% python3 -q
>>> import numpy as np
>>> np.set_printoptions(precision=1, suppress=True, linewidth=160, sign=" ")
>>> def rnd(a):
...     return np.round(a, 1) + 0
... 
>>> W2 = np.array([[3, -1, -2, -3, 2], [4, 0, 3, 3, 2]])
>>> W0 = np.repeat(W2, 37 // 2, axis=0)
>>> rng = np.random.default_rng(83825)
>>> W0 = W0 + 0.3 * rng.normal(size=W0.shape)
>>> rnd(W0)
array([[ 2.8, -1.2, -1.9, -3.4,  2. ],
       [ 2.9, -0.7, -1.9, -2.9,  2.1],
       [ 3. , -0.7, -2.3, -2.9,  1.6],
       [ 3.1, -0.8, -2.2, -3. ,  2.1],
       [ 3.2, -0.5, -1.9, -3.1,  2.1],
       [ 2.5, -0.8, -2.4, -2.8,  1.3],
       [ 2.7, -0.9, -2.6, -3.1,  1.8],
       [ 2.2, -1. , -1.7, -3.1,  2.2],
       [ 3. , -0.5, -1.4, -3. ,  1.5],
       [ 3.7, -0.8, -1.4, -3. ,  1.8],
       [ 3.4, -0.6, -2.2, -3.2,  1.9],
       [ 3.2, -0.7, -1.9, -2.9,  2. ],
       [ 2.6, -0.9, -2.1, -3. ,  1.4],
       [ 3.1, -0.2, -1.7, -2.7,  2.1],
       [ 3.2, -0.7, -2.2, -2.6,  1.9],
       [ 3. , -1.2, -2.1, -3.2,  1.7],
       [ 3.4, -1.1, -1.9, -2.4,  1.8],
       [ 3.2, -0.9, -1.9, -2.6,  2.6],
       [ 4. ,  0.1,  2.7,  2.5,  1.9],
       [ 4.6,  0.4,  2.9,  3.5,  2.4],
       [ 4.9,  0.1,  3.1,  2.7,  1.7],
       [ 4.1,  0.4,  3. ,  3. ,  1.7],
       [ 4.5, -0.1,  3.2,  2.9,  1.9],
       [ 4.1,  0.1,  2.9,  2.9,  1.7],
       [ 3.7, -0.3,  3. ,  3. ,  2.1],
       [ 3.7,  0. ,  3.2,  3.1,  2.4],
       [ 3.6, -0.4,  3.3,  2.7,  1.8],
       [ 3.8,  0.2,  3.2,  3.2,  1.6],
       [ 3.8,  0.1,  3.2,  3. ,  1.4],
       [ 3.7, -0.4,  3.3,  3. ,  1.6],
       [ 4.3, -0.5,  3. ,  2.9,  2.6],
       [ 4.2,  0.3,  2.4,  2.8,  2.3],
       [ 4. , -0.3,  2.8,  2.9,  2.4],
       [ 4. ,  0.3,  2.8,  3.6,  1.6],
       [ 3.4, -0.4,  3.1,  2.8,  2.3],
       [ 3.8,  0.4,  3.4,  2.6,  1.7]])
>>> A2 = np.c_[W0[:, :4] @ np.array([[2, 4, 3, 2], [1, 4, 5, 3], [4, 9, 4, 7], [4, 4, 7, 5]]), np.array([-1, -3, -1, 0, -3, -1, 1, 2, 2, -2, 3, -1, 0, 1, -1, 0, -3, -2, 2, 1, 3, 0, 0, -3, 2, 2, 2, 0, 0, -1, -1, 1, 2, -2, 1, -2])]
>>> rnd(A2)
array([[-17.1, -24.9, -29.5, -28.8,  -1. ],
       [-14.2, -19.9, -22.9, -24.2,  -3. ],
       [-15.4, -23.2, -23.9, -26.6,  -1. ],
       [-15.5, -22.8, -24.9, -26.9,   0. ],
       [-14. , -18.5, -22.3, -23.8,  -3. ],
       [-16.3, -25.4, -25.2, -27.7,  -1. ],
       [-18.6, -29.1, -28.9, -31.5,   1. ],
       [-15.8, -23.1, -26.9, -26. ,   2. ],
       [-12.2, -14.9, -20.3, -20.6,   2. ],
       [-11.2, -13.3, -19.7, -20. ,  -2. ],
       [-15.5, -21.7, -24.1, -26.6,   3. ],
       [-13.5, -18.6, -21.9, -23.4,  -1. ],
       [-16.1, -24.2, -25.9, -27.3,   0. ],
       [-11.7, -14.8, -17.8, -20.1,   1. ],
       [-13.7, -20.7, -21.2, -24.4,  -1. ],
       [-16.5, -24.9, -27.9, -28.5,   0. ],
       [-11.4, -17.2, -19.8, -21.7,  -3. ],
       [-12.7, -18.7, -21.1, -23. ,  -2. ],
       [ 28.8,  50.4,  40.7,  39.4,   2. ],
       [ 35.2,  59.8,  51.9,  48. ,   1. ],
       [ 33.2,  58.6,  46.6,  45.3,   3. ],
       [ 32.7,  57.1,  47.4,  45.5,   0. ],
       [ 33.1,  57.7,  45.8,  45.3,   0. ],
       [ 31.6,  54.6,  44.9,  43.5,  -3. ],
       [ 31. ,  52.6,  42.3,  42.5,   2. ],
       [ 32.6,  56. ,  45.7,  45.4,   2. ],
       [ 30.9,  53.3,  41.2,  42.7,   2. ],
       [ 33.2,  57.3,  47.4,  46.4,   0. ],
       [ 32.4,  56.1,  45.6,  45. ,   0. ],
       [ 32.1,  54.8,  43.3,  44.2,  -1. ],
       [ 31.8,  53.8,  42.7,  42.6,  -1. ],
       [ 29.6,  51.1,  43.4,  40.4,   1. ],
       [ 30.4,  51.2,  41.8,  40.9,   2. ],
       [ 34. ,  56.8,  50. ,  46.6,  -2. ],
       [ 29.9,  50.8,  40.1,  41.1,   1. ],
       [ 32. ,  57.5,  45.3,  45.5,  -2. ]])
>>> np.linalg.matrix_rank(A2)
np.int64(5)
>>> rnd(np.linalg.lstsq(W0, A2[:, 0])[0])
array([ 2.,  1.,  4.,  4.,  0.])
>>> rnd(np.linalg.norm(np.linalg.qr(W0)[0].T @ A2, axis=0) ** 2 / ((A2 ** 2).sum(axis=0) + 1e-12))
array([ 1. ,  1. ,  1. ,  1. ,  0.1])
>>> labels = rng.permutation(5)
>>> A2 = W0[:, labels] * rng.choice([-1, 1], 5)
>>> rnd(A2)
array([[-2. , -1.9,  3.4, -1.2, -2.8],
       [-2.1, -1.9,  2.9, -0.7, -2.9],
       [-1.6, -2.3,  2.9, -0.7, -3. ],
       [-2.1, -2.2,  3. , -0.8, -3.1],
       [-2.1, -1.9,  3.1, -0.5, -3.2],
       [-1.3, -2.4,  2.8, -0.8, -2.5],
       [-1.8, -2.6,  3.1, -0.9, -2.7],
       [-2.2, -1.7,  3.1, -1. , -2.2],
       [-1.5, -1.4,  3. , -0.5, -3. ],
       [-1.8, -1.4,  3. , -0.8, -3.7],
       [-1.9, -2.2,  3.2, -0.6, -3.4],
       [-2. , -1.9,  2.9, -0.7, -3.2],
       [-1.4, -2.1,  3. , -0.9, -2.6],
       [-2.1, -1.7,  2.7, -0.2, -3.1],
       [-1.9, -2.2,  2.6, -0.7, -3.2],
       [-1.7, -2.1,  3.2, -1.2, -3. ],
       [-1.8, -1.9,  2.4, -1.1, -3.4],
       [-2.6, -1.9,  2.6, -0.9, -3.2],
       [-1.9,  2.7, -2.5,  0.1, -4. ],
       [-2.4,  2.9, -3.5,  0.4, -4.6],
       [-1.7,  3.1, -2.7,  0.1, -4.9],
       [-1.7,  3. , -3. ,  0.4, -4.1],
       [-1.9,  3.2, -2.9, -0.1, -4.5],
       [-1.7,  2.9, -2.9,  0.1, -4.1],
       [-2.1,  3. , -3. , -0.3, -3.7],
       [-2.4,  3.2, -3.1,  0. , -3.7],
       [-1.8,  3.3, -2.7, -0.4, -3.6],
       [-1.6,  3.2, -3.2,  0.2, -3.8],
       [-1.4,  3.2, -3. ,  0.1, -3.8],
       [-1.6,  3.3, -3. , -0.4, -3.7],
       [-2.6,  3. , -2.9, -0.5, -4.3],
       [-2.3,  2.4, -2.8,  0.3, -4.2],
       [-2.4,  2.8, -2.9, -0.3, -4. ],
       [-1.6,  2.8, -3.6,  0.3, -4. ],
       [-2.3,  3.1, -2.8, -0.4, -3.4],
       [-1.7,  3.4, -2.6,  0.4, -3.8]])
>>> left, _, Vh = np.linalg.svd(W0.T @ A2)
>>> rnd(np.linalg.lstsq(W0, A2)[0])
array([[ 0.,  0.,  0.,  0., -1.],
       [ 0.,  0.,  0.,  1.,  0.],
       [ 0.,  1.,  0.,  0.,  0.],
       [ 0.,  0., -1.,  0.,  0.],
       [-1.,  0.,  0.,  0.,  0.]])
>>> labels
array([ 4,  2,  3,  1,  0])
>>> rnd(left @ Vh)
array([[ 0.,  0.,  0.,  0., -1.],
       [ 0.,  0.,  0.,  1.,  0.],
       [ 0.,  1.,  0.,  0.,  0.],
       [ 0.,  0., -1.,  0.,  0.],
       [-1.,  0.,  0.,  0.,  0.]])
